% ipython --no-banner

In [1]: import numpy as np

In [2]: np.set_printoptions(precision=2, suppress=True, linewidth=120, floatmode="fixed")

In [3]: X = np.loadtxt("run5.csv", delimiter=",")

In [4]: print(X)
[[-6.00 -4.00 -6.00  2.00]
 [ 0.00 -1.00  0.00  5.00]
 [ 0.00 -1.00  0.00  5.00]
 [-3.00 -2.00 -3.00  1.00]
 [-1.00 -1.00 -1.00  2.00]
 [ 3.00  1.00  3.00  4.00]
 [-3.00 -2.00 -3.00  1.00]
 [-7.00 -5.00 -7.00  4.00]
 [-9.00 -6.00 -9.00  3.00]
 [ 1.00  0.00  1.00  3.00]
 [-3.00 -2.00 -3.00  1.00]]

In [5]: Xs = X - X.mean(axis=0)

In [6]: evecs = np.linalg.svd(Xs)[2][:2]

In [7]: B = Xs - Xs @ evecs.T @ evecs

In [8]: print((Xs @ evecs.T).std(axis=0))
[5.32 1.43]

In [9]: U, s, VT = np.linalg.svd(X)

In [10]: print(np.argmax(s[:-1] / (s[1:] + 1e-6)) + 1)
2

In [11]: B = U[:, :2] @ np.diag(s[:2]) @ VT[:2]

In [12]: print(round(np.abs(X - B).max(), 2))
0.0

In [13]: print(round(float(np.linalg.norm(X - B) / np.linalg.norm(X)), 2))
0.0

In [14]: print(B.round(2) + 0)
[[-6.00 -4.00 -6.00  2.00]
 [ 0.00 -1.00  0.00  5.00]
 [ 0.00 -1.00  0.00  5.00]
 [-3.00 -2.00 -3.00  1.00]
 [-1.00 -1.00 -1.00  2.00]
 [ 3.00  1.00  3.00  4.00]
 [-3.00 -2.00 -3.00  1.00]
 [-7.00 -5.00 -7.00  4.00]
 [-9.00 -6.00 -9.00  3.00]
 [ 1.00  0.00  1.00  3.00]
 [-3.00 -2.00 -3.00  1.00]]

In [15]: print(np.linalg.matrix_rank(X, rtol=0.05))
2

In [16]: labels = X[:, 2] > np.median(X[:, 2])

In [17]: u = X[labels].mean(axis=0) - X[~labels].mean(axis=0)

In [18]: print(u)
[5.77 3.10 5.77 1.80]

In [19]: print(((X - X.mean(axis=0)) @ u > 0).astype(int))
[0 1 1 0 1 1 0 0 0 1 0]

In [20]: print((((X - X.mean(axis=0)) @ u > 0) == labels).mean())
1.0

In [21]: print(labels.astype(int))
[0 1 1 0 1 1 0 0 0 1 0]
